$ python3 -q
>>> import numpy as np
>>> from numpy import linalg as LA
>>> np.set_printoptions(precision=2, suppress=True, linewidth=200, legacy="1.25")
>>> C = np.array([[5, -5, 3, 4, -4, -3, 4, -3, 0, 1, 5, 1, -1, 3, 0],
...     [-2, 5, -5, 3, -1, 2, -3, 2, -4, -1, 3, -2, 2, -2, 0],
...     [4, -2, -4, 2, 1, 5, -5, -2, -1, -3, 3, 3, 1, -3, 2]])
>>> rng = np.random.default_rng(645)
>>> A = rng.normal(size=(47, 3)) @ C + np.array([0, 1, -3, 1, -3, 1, -2, -2, -2, -3, 2, -1, -3, 3, 2])
>>> print(A.round(2) + 0)
[[ 13.34 -13.22   1.29   4.99  -5.5    1.34   0.   -10.4    1.25  -4.4    8.46   6.22  -5.22   5.16   4.5 ]
 [-10.03   8.37   0.48  -4.32  -2.09  -4.59   2.75   3.52  -1.11   0.92  -5.58  -6.77  -3.57   5.41  -1.17]
 [ -4.14   4.9   -5.26  -2.79   0.66   3.58  -5.37   0.42  -1.64  -3.86  -2.65  -1.62  -2.29   0.47   2.05]
 [ -4.25   8.34  -7.35   4.67  -5.52   0.62  -2.87   1.45  -7.03  -2.61   5.26  -5.29  -0.9    2.29   0.91]
 [ -2.14   2.6   -5.54  -3.7    2.18   5.6   -7.12  -0.93  -0.43  -5.03  -3.24   0.51  -2.49  -0.59   3.01]
 [ -5.04   0.87   9.56  -0.98  -8.36 -13.4   13.36  -0.04   1.     4.97  -1.52  -6.88  -6.46  12.73  -2.67]
 [  8.36  -8.35   0.71   3.35  -4.91   0.26   0.35  -7.37   0.42  -3.38   5.84   3.36  -4.72   5.06   3.32]
 [ -5.29   7.47  -5.87   0.56  -2.55   1.3   -3.41   1.55  -4.35  -2.71   0.7   -4.21  -1.65   1.77   1.07]
 [ -3.26   4.62  -3.62   0.94  -3.47  -0.14  -1.4    0.11  -3.26  -2.15   1.37  -3.36  -2.49   3.21   1.07]
 [ -0.86  -5.97  12.87  -4.54  -5.46 -12.07  13.13  -3.35   5.64   4.08  -4.65  -2.47  -8.23  12.72  -1.35]
 [  5.09  -6.5    3.09   1.36  -4.95  -2.66   3.16  -5.7    1.22  -1.52   3.05   1.32  -5.3    6.67   2.01]
 [ -7.24   3.32   4.44  -6.22  -1.46  -5.83   4.94   1.22   2.17   1.42  -7.23  -4.51  -5.23   6.95  -0.87]
 [ -6.3    5.64  -8.   -10.26   8.58  10.24 -12.51   1.22   1.65  -6.85 -10.8    1.43  -2.    -4.52   3.72]
 [ -4.86   5.21  -1.47   0.09  -4.08  -2.67   1.21   0.87  -2.68  -0.66   0.09  -4.67  -3.06   4.8    0.13]
 [  8.64  -4.04  -8.56   6.63  -3.56   7.75  -8.38  -6.44  -4.15  -7.43   9.73   4.02  -1.63  -0.55   5.2 ]
 [  0.3   -0.93   2.09   1.86  -6.18  -4.66   4.34  -2.52  -1.04  -0.12   2.75  -2.47  -4.47   7.19   0.53]
 [  1.67   0.78  -4.01   4.37  -5.33   0.69  -1.66  -2.62  -3.86  -3.11   5.9   -1.3   -2.53   3.4    2.09]
 [  4.16  -4.94   2.06   1.93  -5.25  -2.51   2.73  -4.96   0.25  -1.54   3.53   0.52  -4.84   6.35   1.84]
 [  6.52  -5.38  -4.74   0.4    0.06   6.84  -7.14  -6.06   0.17  -6.54   2.63   4.85  -3.19  -0.01   4.83]
 [  1.89  -4.94   5.82  -0.87  -4.93  -5.76   6.21  -4.13   2.29   0.44   0.01  -0.62  -6.02   8.43   0.68]
 [ 13.5   -7.59  -6.6   13.26  -9.63   3.96  -3.8   -8.98  -6.17  -6.11  17.52   3.72  -2.04   2.88   4.84]
 [  0.92  -6.46  14.9    1.7  -11.96 -17.38  18.81  -3.98   2.82   6.46   2.16  -4.98  -8.39  16.7   -2.69]
 [ -1.91  -2.5   10.59  -0.11  -8.9  -13.31  13.82  -2.03   1.81   4.64  -0.07  -5.16  -7.    13.23  -2.08]
 [  0.81   0.96  -5.73   0.34  -0.86   4.71  -5.93  -2.36  -2.05  -4.97   1.57   0.65  -2.33   0.45   3.16]
 [  3.45  -2.09  -4.75   0.59  -0.9    5.01  -5.74  -4.09  -1.03  -5.34   2.27   2.35  -2.86   0.73   3.74]
 [ -2.98   6.81 -10.12   1.03  -0.39   6.65  -8.99   0.48  -5.02  -5.7    1.79  -1.63  -0.56  -1.74   2.9 ]
 [ 11.38  -6.35  -7.58   9.32  -5.92   6.44  -6.62  -7.97  -4.65  -7.07  13.03   4.45  -1.93   0.82   5.26]
 [ -6.1   10.92 -10.71   2.87  -2.66   4.26  -7.17   2.71  -7.44  -4.28   3.17  -4.93   0.11  -0.68   1.59]
 [ -9.33   3.54   3.87 -12.6    4.41  -2.09   0.98   1.92   5.38  -0.11 -14.3   -2.51  -5.49   4.08   0.  ]
 [-10.02   7.16  -2.6  -11.26   6.03   3.28  -5.36   3.04   2.49  -2.89 -12.75  -2.23  -3.34  -0.07   1.21]
 [-10.04  14.13 -16.5   -6.21   7.8   14.16 -18.15   4.73  -4.59  -8.75  -6.86  -1.66   1.33  -8.32   3.84]
 [ -0.7   -3.75   9.24  -1.57  -6.54 -10.25  10.8   -2.83   2.79   3.01  -1.34  -3.1   -6.86  11.28  -0.98]
 [ -8.87  12.23  -7.94   1.25  -3.13   0.96  -3.85   4.07  -6.6   -2.28   0.85  -6.88  -0.61   1.3    0.25]
 [-13.92  12.72  -2.4   -6.7    0.58  -2.18  -0.52   5.98  -1.73   0.08  -8.67  -7.82  -2.56   2.99  -1.19]
 [ -4.21  -1.22   6.15  -8.3    0.5   -4.48   4.29  -1.07   5.04   0.56  -8.94  -1.41  -6.26   6.65   0.17]
 [ -3.95  12.31 -18.61   4.79  -0.2   12.3  -15.97   2.2  -10.12  -8.71   5.92  -2.4    2.46  -6.27   4.03]
 [  1.52   4.74 -13.42   5.15  -1.63   9.77 -12.    -1.67  -7.01  -7.85   7.08   0.43   0.39  -3.36   4.41]
 [  7.55  -4.24  -4.63   7.03  -6.09   2.82  -3.1   -6.03  -3.69  -4.79   9.79   2.    -2.66   2.85   3.67]
 [ -2.64  14.46 -24.26   8.92  -1.13  16.05 -20.36   2.26 -13.87 -10.93  10.73  -2.27   4.43  -8.97   5.08]
 [-12.5   12.07  -2.15  -3.95  -1.82  -3.51   0.97   5.35  -2.93   0.54  -5.53  -8.27  -2.5    4.12  -1.39]
 [ -9.01   2.98   4.69 -12.36   3.87  -2.92   1.95   1.67   5.57   0.29 -14.03  -2.59  -5.74   4.75  -0.17]
 [ -9.24   6.72  -0.11  -7.38   1.32  -1.47  -0.26   2.74   0.96  -0.64  -8.62  -4.34  -3.78   3.41  -0.06]
 [ -8.03  10.63  -9.62  -2.74   1.71   5.86  -8.76   3.25  -4.22  -4.74  -3.12  -3.64  -0.58  -1.97   1.89]
 [ -1.22   3.32  -5.01   1.83  -3.15   1.83  -3.28  -0.97  -3.51  -3.37   2.74  -1.92  -2.19   2.12   1.94]
 [  0.54  -4.16   6.77  -1.68  -4.95  -6.95   7.35  -3.43   2.61   1.2   -1.12  -1.47  -6.25   9.09   0.14]
 [ -6.35  10.33 -13.44  -2.67   3.89  10.69 -13.85   2.5   -4.74  -7.38  -2.59  -1.44   0.4   -5.21   3.48]
 [  3.46  -6.49   5.46  -0.97  -4.26  -4.44   5.07  -5.11   2.81  -0.37   0.21   0.75  -6.08   7.77   1.33]]
>>> other = A / LA.norm(A, axis=1, keepdims=True)
>>> C2 = other @ other.T
>>> print(LA.norm(other, axis=1))
[1. 1. 1. 1. 1. 1. 1. 1. 1. 1. 1. 1. 1. 1. 1. 1. 1. 1. 1. 1. 1. 1. 1. 1. 1. 1. 1. 1. 1. 1. 1. 1. 1. 1. 1. 1. 1. 1. 1. 1. 1. 1. 1. 1. 1. 1. 1.]
>>> print((C2 - 2 * np.eye(47)).round(6).argmax(axis=1))
[ 6 39 42  8 12 22  0 32  7 31 17 34  4  8 26 21 37 10 24 44 37 22 21 24 18 35 37  7 40 41 45 22  7 39 40 38 38 20 35 33 28 33 45  3 19 30 19]
>>> print(np.argwhere(np.triu(np.abs(C2) > 0.95, 1)))
[[ 0  6]
 [ 1 39]
 [ 5 22]
 [ 7 32]
 [ 9 31]
 [ 9 44]
 [10 17]
 [14 26]
 [18 24]
 [19 44]
 [19 46]
 [20 26]
 [20 37]
 [21 22]
 [21 31]
 [21 44]
 [22 31]
 [25 35]
 [25 38]
 [26 37]
 [28 40]
 [30 45]
 [31 44]
 [33 39]
 [35 38]
 [36 38]
 [42 45]]
>>> F = np.load("run8.npy")
>>> print(F)
[[-1  0  0  0  0  0  0  0]
 [ 0  0  0  0  0  0  0  0]
 [ 0  0 -3  0  0  0  0  0]
 [ 0  0  0  1  0  0  0  0]
 [ 0  0  0  0 -1  0  0  0]
 [ 0  0  0  0  0 -2  0  0]
 [ 0  0  0  0  0  0  0  0]
 [ 0  0  0  0  0  0  0 -3]]
>>> # 8 groups of indices that never mix
>>> print(F @ F)
[[1 0 0 0 0 0 0 0]
 [0 0 0 0 0 0 0 0]
 [0 0 9 0 0 0 0 0]
 [0 0 0 1 0 0 0 0]
 [0 0 0 0 1 0 0 0]
 [0 0 0 0 0 4 0 0]
 [0 0 0 0 0 0 0 0]
 [0 0 0 0 0 0 0 9]]
>>> print(np.round(np.abs(LA.eigvals(F)).max(), 2))
3.0
>>> print(LA.matrix_power(F, 2))
[[1 0 0 0 0 0 0 0]
 [0 0 0 0 0 0 0 0]
 [0 0 9 0 0 0 0 0]
 [0 0 0 1 0 0 0 0]
 [0 0 0 0 1 0 0 0]
 [0 0 0 0 0 4 0 0]
 [0 0 0 0 0 0 0 0]
 [0 0 0 0 0 0 0 9]]
>>> print(np.trace(F))
-9
>>> print(np.allclose(F, F.T))
True
>>> print(np.sort(np.abs(LA.eigvals(F))))
[0. 0. 1. 1. 1. 2. 3. 3.]
>>> assert F == F.T
Traceback (most recent call last):
  File "<python-input-21>", line 1, in <module>
    assert F == F.T
           ^^^^^^^^
ValueError: The truth value of an array with more than one element is ambiguous. Use a.any() or a.all()
>>> print([round(float(LA.det(F[:i, :i])), 2) + 0 for i in range(1, 9)])
[-1.0, 0.0, 0.0, 0.0, 0.0, 0.0, 0.0, 0.0]
>>> print(np.round(LA.eigvalsh(F).min(), 2))
-3.0
>>> print(np.all(LA.eigvalsh(F) > 0))
False
>>> K = np.array([[-5, -1, 0, 0, 0, 0],
...     [-4, 2, 0, 0, 0, 0],
...     [-5, 0, 0, 0, 0, 0],
...     [0, 0, -5, -1, 0, 0],
...     [0, 0, -4, 2, 0, 0],
...     [0, 0, -5, 0, 0, 0],
...     [0, 0, 0, 0, -5, -1],
...     [0, 0, 0, 0, -4, 2],
...     [0, 0, 0, 0, -5, 0]])
>>> print(K)
[[-5 -1  0  0  0  0]
 [-4  2  0  0  0  0]
 [-5  0  0  0  0  0]
 [ 0  0 -5 -1  0  0]
 [ 0  0 -4  2  0  0]
 [ 0  0 -5  0  0  0]
 [ 0  0  0  0 -5 -1]
 [ 0  0  0  0 -4  2]
 [ 0  0  0  0 -5  0]]
>>> other = K / np.sqrt((K ** 2).mean(axis=1, keepdims=True))
>>> print(other[3])
[ 0.    0.   -2.4  -0.48  0.    0.  ]
>>> print(LA.norm(other, axis=1))
[2.45 2.45 2.45 2.45 2.45 2.45 2.45 2.45 2.45]
